$ ipython --no-banner

In [1]: import numpy as np

In [2]: import numpy.linalg as la

In [3]: np.set_printoptions(precision=2, suppress=True, linewidth=160, sign=" ")

In [4]: M = np.load("data.npy")

In [5]: M
Out[5]: 
array([[-21,  15,  -7,   5],
       [-12,  -3,  -4,  -1],
       [ -7,   5, -14,  10],
       [ -4,  -1,  -8,  -2]])

In [6]: theta = np.radians(120)

In [7]: R = np.eye(4)

In [8]: R[3, 3] = R[2, 2] = np.cos(theta)

In [9]: R[3, 2], R[2, 3] = -np.sin(theta), np.sin(theta)

In [10]: R
Out[10]: 
array([[ 1.  ,  0.  ,  0.  ,  0.  ],
       [ 0.  ,  1.  ,  0.  ,  0.  ],
       [ 0.  ,  0.  , -0.5 ,  0.87],
       [ 0.  ,  0.  , -0.87, -0.5 ]])

In [11]: out = M @ R.T

In [12]: np.allclose(la.norm(M, axis=1), la.norm(out, axis=1))
Out[12]: True

In [13]: la.svd(M, compute_uv=False), la.svd(out, compute_uv=False)
Out[13]: 
(array([ 32.79,  12.52,  10.78,   4.12]),
 array([ 32.79,  12.52,  10.78,   4.12]))

In [14]: np.round(la.det(R), 2), round(np.trace(R), 2)
Out[14]: (np.float64(1.0), np.float64(1.0))

In [15]: out
Out[15]: 
array([[-21.  ,  15.  ,   7.83,   3.56],
       [-12.  ,  -3.  ,   1.13,   3.96],
       [ -7.  ,   5.  ,  15.66,   7.12],
       [ -4.  ,  -1.  ,   2.27,   7.93]])

In [16]: O = out.astype(float).copy()

In [17]: for j in range(4):
    ...:     O[:, j] -= O[:, :j] @ (O[:, :j].T @ O[:, j])
    ...:     O[:, j] /= la.norm(O[:, j])
    ...: 

In [18]: O
Out[18]: 
array([[-0.82,  0.47, -0.31,  0.05],
       [-0.47, -0.82, -0.05, -0.31],
       [-0.27,  0.16,  0.94, -0.14],
       [-0.16, -0.27,  0.14,  0.94]])

In [19]: u = np.array([1, 3, 1, 1])

In [20]: out = M + np.outer(u, np.eye(4)[1])

In [21]: la.matrix_rank(la.inv(out) - la.inv(M), tol=1e-8)
Out[21]: np.int64(1)

In [22]: out
Out[22]: 
array([[-21.,  16.,  -7.,   5.],
       [-12.,   0.,  -4.,  -1.],
       [ -7.,   6., -14.,  10.],
       [ -4.,   0.,  -8.,  -2.]])

In [23]: la.matrix_rank(out - M)
Out[23]: np.int64(1)

In [24]: arr = np.load("m.npy")

In [25]: arr
Out[25]: 
array([[  0,  11,  14],
       [  0,  14,  21],
       [  0,  26,  49],
       [  0,   9,  15],
       [  0,  39,  51],
       [  0,   0,  28],
       [  0,  13,  47],
       [  0,  17,  28],
       [  0,  11,  14],
       [  0,  11,  14],
       [  0,  31,  38],
       [  0,   8,  24],
       [  0,  19,  27],
       [  0,  13,  30],
       [  0,   0,   7],
       [  0,   4,  26]])

In [26]: Uu, sv, VT = la.svd(arr)

In [27]: vecs = VT[:(sv > 1e-8).sum()]

In [28]: rng = np.random.default_rng(476)

In [29]: x0 = arr[13] + -2 * arr[1] + rng.integers(2) * np.eye(3)[0]

In [30]: x0
Out[30]: array([  1., -15., -12.])

In [31]: np.allclose(vecs.T @ vecs @ x0, x0)
Out[31]: False

In [32]: np.diag(vecs.T @ vecs)
Out[32]: array([ 0.,  1.,  1.])

In [33]: x0 = np.array([0, 2, 1])

In [34]: la.norm(arr @ x0) <= la.norm(arr, 2) * la.norm(x0) + 1e-9
Out[34]: np.True_

In [35]: arr @ np.eye(3)[2]
Out[35]: array([ 14.,  21.,  49.,  15.,  51.,  28.,  47.,  28.,  14.,  14.,  38.,  24.,  27.,  30.,   7.,  26.])

In [36]: (arr * x0).sum(axis=1)
Out[36]: array([  36,   49,  101,   33,  129,   28,   73,   62,   36,   36,  100,   40,   65,   56,    7,   34])

In [37]: arr @ (2 * x0)
Out[37]: array([  72,   98,  202,   66,  258,   56,  146,  124,   72,   72,  200,   80,  130,  112,   14,   68])

In [38]: cov = arr.T @ arr

In [39]: (arr @ arr.T).shape
Out[39]: (16, 16)

In [40]: la.eigvalsh(cov)[::-1]
Out[40]: array([ 18624.91,    648.09,      0.  ])

In [41]: np.allclose(cov, cov.T)
Out[41]: True

In [42]: la.svd(arr, compute_uv=False) ** 2
Out[42]: array([ 18624.91,    648.09,      0.  ])

In [43]: np.diff(arr, axis=0)
Out[43]: 
array([[  0,   3,   7],
       [  0,  12,  28],
       [  0, -17, -34],
       [  0,  30,  36],
       [  0, -39, -23],
       [  0,  13,  19],
       [  0,   4, -19],
       [  0,  -6, -14],
       [  0,   0,   0],
       [  0,  20,  24],
       [  0, -23, -14],
       [  0,  11,   3],
       [  0,  -6,   3],
       [  0, -13, -23],
       [  0,   4,  19]])

In [44]: arr.mean(axis=0)
Out[44]: array([  0.  ,  14.12,  27.06])

In [45]: la.svd(arr, compute_uv=False)
Out[45]: array([ 136.47,   25.46,    0.  ])

In [46]: arr[:, 3]
Traceback (most recent call last):
  Cell In[46], line 1
    arr[:, 3]
IndexError: index 3 is out of bounds for axis 1 with size 3


In [47]: np.unravel_index(np.abs(arr).argmax(), arr.shape)
Out[47]: (np.int64(4), np.int64(2))

In [48]: arr.sum(axis=1)
Out[48]: array([ 25,  35,  75,  24,  90,  28,  60,  45,  25,  25,  69,  32,  46,  43,   7,  30])

In [49]: Uu, sv, VT = la.svd(arr)

In [50]: sv
Out[50]: array([ 136.47,   25.46,    0.  ])

In [51]: np.argmax(sv[:-1] / (sv[1:] + 1e-6)) + 1
Out[51]: np.int64(2)

In [52]: out = Uu[:, :2] @ np.diag(sv[:2]) @ VT[:2]

In [53]: out.round(2) + 0
Out[53]: 
array([[  0.,  11.,  14.],
       [  0.,  14.,  21.],
       [  0.,  26.,  49.],
       [  0.,   9.,  15.],
       [  0.,  39.,  51.],
       [  0.,   0.,  28.],
       [  0.,  13.,  47.],
       [  0.,  17.,  28.],
       [  0.,  11.,  14.],
       [  0.,  11.,  14.],
       [  0.,  31.,  38.],
       [  0.,   8.,  24.],
       [  0.,  19.,  27.],
       [  0.,  13.,  30.],
       [  0.,   0.,   7.],
       [  0.,   4.,  26.]])

In [54]: round(la.norm(arr - out) / la.norm(arr), 2)
Out[54]: np.float64(0.0)

In [55]: la.matrix_rank(out)
Out[55]: np.int64(2)

In [56]: F = np.array([[1, -2, 4, -8], [1, -1, 1, -1], [1, 0, 0, 0], [1, 1, 1, 1]])

In [57]: u = np.array([2, 0, 1])

In [58]: np.polyval(u, F[1])
Out[58]: array([ 3,  3,  3,  3])

In [59]: np.correlate(F[1], F[2], "full")
Out[59]: array([ 0,  0,  0,  1, -1,  1, -1])

In [60]: np.convolve(F[1], u)
Out[60]: array([ 2, -2,  3, -3,  1, -1])

In [61]: idx = rng.permutation(4)

In [62]: idx
Out[62]: array([ 3,  1,  2,  0])

In [63]: out = F[idx][:, idx]

In [64]: round(la.det(out), 2), np.round(la.det(F[idx]), 2)
Out[64]: (np.float64(12.0), np.float64(-12.0))

In [65]: np.trace(out)
Out[65]: np.int64(1)

In [66]: np.sort(np.abs(la.eigvals(out)))
Out[66]: array([ 0.71,  1.44,  3.43,  3.43])

In [67]: np.diag(out)
Out[67]: array([ 1, -1,  0,  1])

In [68]: m1 = np.maximum(np.array([[-5],
    ...:     [-3],
    ...:     [3],
    ...:     [-5],
    ...:     [-1],
    ...:     [1],
    ...:     [3],
    ...:     [-5],
    ...:     [-5],
    ...:     [-1],
    ...:     [-5],
    ...:     [-4],
    ...:     [-1]]) @ np.array([[1, 1, 2]]) + np.array([1, 0, 3]), 0)

In [69]: m1
Out[69]: 
array([[ 0,  0,  0],
       [ 0,  0,  0],
       [ 4,  3,  9],
       [ 0,  0,  0],
       [ 0,  0,  1],
       [ 2,  1,  5],
       [ 4,  3,  9],
       [ 0,  0,  0],
       [ 0,  0,  0],
       [ 0,  0,  1],
       [ 0,  0,  0],
       [ 0,  0,  0],
       [ 0,  0,  1]])

In [70]: D = la.norm(m1[:, None] - m1[None], axis=-1)

In [71]: D[2].round(6).argsort(kind="stable")[:4]
Out[71]: array([ 2,  6,  5,  4])

In [72]: la.norm(m1, axis=1)
Out[72]: array([  0.  ,   0.  ,  10.3 ,   0.  ,   1.  ,   5.48,  10.3 ,   0.  ,   0.  ,   1.  ,   0.  ,   0.  ,   1.  ])

In [73]: D[:5, :5]
Out[73]: 
array([[  0.  ,   0.  ,  10.3 ,   0.  ,   1.  ],
       [  0.  ,   0.  ,  10.3 ,   0.  ,   1.  ],
       [ 10.3 ,  10.3 ,   0.  ,  10.3 ,   9.43],
       [  0.  ,   0.  ,  10.3 ,   0.  ,   1.  ],
       [  1.  ,   1.  ,   9.43,   1.  ,   0.  ]])

In [74]: la.matrix_rank(D ** 2)
Out[74]: np.int64(4)

In [75]: la.norm(m1 - m1.mean(axis=0), axis=1)
Out[75]: array([ 2.21,  2.21,  8.09,  2.21,  1.37,  3.28,  8.09,  2.21,  2.21,  1.37,  2.21,  2.21,  1.37])

In [76]: out = np.array([[0.3, -0.5], [-0.8, -0.2], [-0.2, 2.1]])

In [77]: C = np.array([[-0.7, 1.5, 0.1], [0.0, 0.2, 1.3]])

In [78]: mat = out @ C

In [79]: mat
Out[79]: 
array([[-0.21,  0.35, -0.62],
       [ 0.56, -1.24, -0.34],
       [ 0.14,  0.12,  2.71]])

In [80]: mat.inv()
Traceback (most recent call last):
  Cell In[80], line 1
    mat.inv()
AttributeError: 'numpy.ndarray' object has no attribute 'inv'


In [81]: (mat + mat.T) / 2
Out[81]: 
array([[-0.21,  0.45, -0.24],
       [ 0.45, -1.24, -0.11],
       [-0.24, -0.11,  2.71]])

In [82]: np.round(np.sort(np.abs(la.eigvals(mat))), 2) + 0
Out[82]: array([ 0.  ,  1.4 ,  2.66])

In [83]: round(float(np.abs(la.eigvals(mat)).max()), 2)
Out[83]: 2.66

In [84]: np.round(np.trace(mat), 2)
Out[84]: np.float64(1.26)

In [85]: mat @ mat
Out[85]: 
array([[ 0.15, -0.58, -1.67],
       [-0.86,  1.69, -0.85],
       [ 0.42,  0.23,  7.22]])

In [86]: W0 = np.loadtxt("out17.csv", delimiter=",")

In [87]: W0
Out[87]: 
array([[ 1.  ,  0.7 ,  0.49,  0.34],
       [ 0.7 ,  1.  ,  0.7 ,  0.49],
       [ 0.49,  0.7 ,  1.  ,  0.7 ],
       [ 0.34,  0.49,  0.7 ,  1.  ]])

In [88]: # symmetric

In [89]: idx = rng.permutation(4)

In [90]: out = W0[:, idx] * rng.choice([-1, 1], 4)

In [91]: out
Out[91]: 
array([[-0.49,  0.34, -0.7 , -1.  ],
       [-0.7 ,  0.49, -1.  , -0.7 ],
       [-1.  ,  0.7 , -0.7 , -0.49],
       [-0.7 ,  1.  , -0.49, -0.34]])

In [92]: Uu, _, VT = la.svd(W0.T @ out)

In [93]: np.round(Uu @ VT, 2) + 0
Out[93]: 
array([[ 0.,  0.,  0., -1.],
       [ 0.,  0., -1.,  0.],
       [-1.,  0.,  0.,  0.],
       [ 0.,  1.,  0.,  0.]])

In [94]: idx
Out[94]: array([ 2,  3,  1,  0])

In [95]: np.round(la.lstsq(W0, out)[0], 2) + 0
Out[95]: 
array([[ 0.,  0.,  0., -1.],
       [ 0.,  0., -1.,  0.],
       [-1.,  0.,  0.,  0.],
       [ 0.,  1.,  0.,  0.]])

In [96]: O, vecs = la.qr(W0[:, :1])[0], la.qr(W0[:, 1:])[0]

In [97]: sv = la.svd(O.T @ vecs, compute_uv=False)

In [98]: sv
Out[98]: array([ 0.95])

In [99]: np.round(la.norm(O @ O.T - vecs @ vecs.T, 2), 2)
Out[99]: np.float64(1.0)

In [100]: w, vecs = la.eigh(W0)

In [101]: x0 = np.array([-8, -7, -9, -7])

In [102]: x0 @ W0 @ x0
Out[102]: np.float64(654.46)

In [103]: round(float(x0 @ W0 @ x0 / (x0 @ x0)), 2), round(float(w[0]), 2), np.round(w[-1], 2)
Out[103]: (2.69, 0.2, np.float64(2.72))

In [104]: J = np.load("a.npy")

In [105]: J
Out[105]: 
array([[-3.82,  1.61,  1.22],
       [ 2.68, -0.56, -3.12],
       [ 4.77, -1.26, -4.52],
       [ 2.89, -0.63, -3.26],
       [ 3.61, -0.87, -3.74],
       [ 1.81, -0.27, -2.54],
       [ 5.45, -1.48, -4.97],
       [-1.81,  0.94, -0.13],
       [ 8.16, -2.39, -6.77],
       [ 0.42,  0.19, -1.62],
       [ 9.34, -2.78, -7.56],
       [ 5.03, -1.34, -4.68],
       [ 6.43, -1.81, -5.62],
       [ 5.96, -1.65, -5.31],
       [ 5.69, -1.56, -5.13],
       [ 3.98, -0.99, -3.99],
       [ 4.88, -1.29, -4.59],
       [ 0.7 ,  0.1 , -1.8 ],
       [ 7.33, -2.11, -6.22]])

In [106]: # looks like rank 2

In [107]: O = F.astype(float).copy()

In [108]: for j in range(4):
     ...:     O[:, j] -= O[:, :j] @ (O[:, :j].T @ O[:, j])
     ...:     O[:, j] /= la.norm(O[:, j])
     ...: 

In [109]: O
Out[109]: 
array([[ 0.5 , -0.67,  0.5 , -0.22],
       [ 0.5 , -0.22, -0.5 ,  0.67],
       [ 0.5 ,  0.22, -0.5 , -0.67],
       [ 0.5 ,  0.67,  0.5 ,  0.22]])

In [110]: np.round(O.T @ F, 2) + 0
Out[110]: 
array([[ 2.  , -1.  ,  3.  , -4.  ],
       [ 0.  ,  2.24, -2.24,  6.26],
       [ 0.  ,  0.  ,  2.  , -3.  ],
       [ 0.  ,  0.  ,  0.  ,  1.34]])

In [111]: Xs = J - J.mean(axis=0)

In [112]: vecs = la.svd(Xs)[2][:2]

In [113]: out = Xs - Xs @ vecs.T @ vecs

In [114]: np.round((Xs @ vecs.T).std(axis=0), 2) + 0
Out[114]: array([ 4.05,  0.  ])

In [115]: round(la.norm(out) / la.norm(Xs), 2)
Out[115]: np.float64(0.0)

In [116]: np.round(np.cov(Xs @ vecs.T, rowvar=False), 2) + 0
Out[116]: 
array([[ 17.31,   0.  ],
       [  0.  ,   0.  ]])

In [117]: cov = np.cov(J, rowvar=False)

In [118]: np.corrcoef(J.T)
Out[118]: 
array([[ 1., -1., -1.],
       [-1.,  1.,  1.],
       [-1.,  1.,  1.]])

In [119]: Uu, sv, VT = la.svd(J)

In [120]: sv.round(2) + 0
Out[120]: array([ 29.9 ,   3.15,   0.  ])

In [121]: np.argmax(sv[:-1] / (sv[1:] + 1e-6)) + 1
Out[121]: np.int64(2)

In [122]: out = Uu[:, :2] @ np.diag(sv[:2]) @ VT[:2]

In [123]: round(float(la.norm(J - out) / la.norm(J)), 2)
Out[123]: 0.0

In [124]: round(float(np.abs(J - out).max()), 2)
Out[124]: 0.0

In [125]: la.matrix_rank(out)
Out[125]: np.int64(2)

In [126]: J @ la.pinv(J) @ J
Out[126]: 
array([[-3.82,  1.61,  1.22],
       [ 2.68, -0.56, -3.12],
       [ 4.77, -1.26, -4.52],
       [ 2.89, -0.63, -3.26],
       [ 3.61, -0.87, -3.74],
       [ 1.81, -0.27, -2.54],
       [ 5.45, -1.48, -4.97],
       [-1.81,  0.94, -0.13],
       [ 8.16, -2.39, -6.77],
       [ 0.42,  0.19, -1.62],
       [ 9.34, -2.78, -7.56],
       [ 5.03, -1.34, -4.68],
       [ 6.43, -1.81, -5.62],
       [ 5.96, -1.65, -5.31],
       [ 5.69, -1.56, -5.13],
       [ 3.98, -0.99, -3.99],
       [ 4.88, -1.29, -4.59],
       [ 0.7 ,  0.1 , -1.8 ],
       [ 7.33, -2.11, -6.22]])

In [127]: np.unique(J.round(6), axis=0).shape
Out[127]: (19, 3)

In [128]: la.lstsq(J[:-1].T, J[-1])[2]
Out[128]: np.int32(2)

In [129]: out = np.array([[0, 1], [2, 1]])

In [130]: C = np.array([[3, 2, 2], [2, -3, -2], [2, 1, -3]])

In [131]: K = np.kron(out, C)

In [132]: K
Out[132]: 
array([[ 0,  0,  0,  3,  2,  2],
       [ 0,  0,  0,  2, -3, -2],
       [ 0,  0,  0,  2,  1, -3],
       [ 6,  4,  4,  3,  2,  2],
       [ 4, -6, -4,  2, -3, -2],
       [ 4,  2, -6,  2,  1, -3]])

In [133]: idx = rng.permutation(6)

In [134]: idx
Out[134]: array([ 0,  2,  3,  5,  1,  4])

In [135]: out = K[idx][:, idx]

In [136]: np.allclose(out, K)
Out[136]: False

In [137]: np.trace(out)
Out[137]: np.int64(-3)
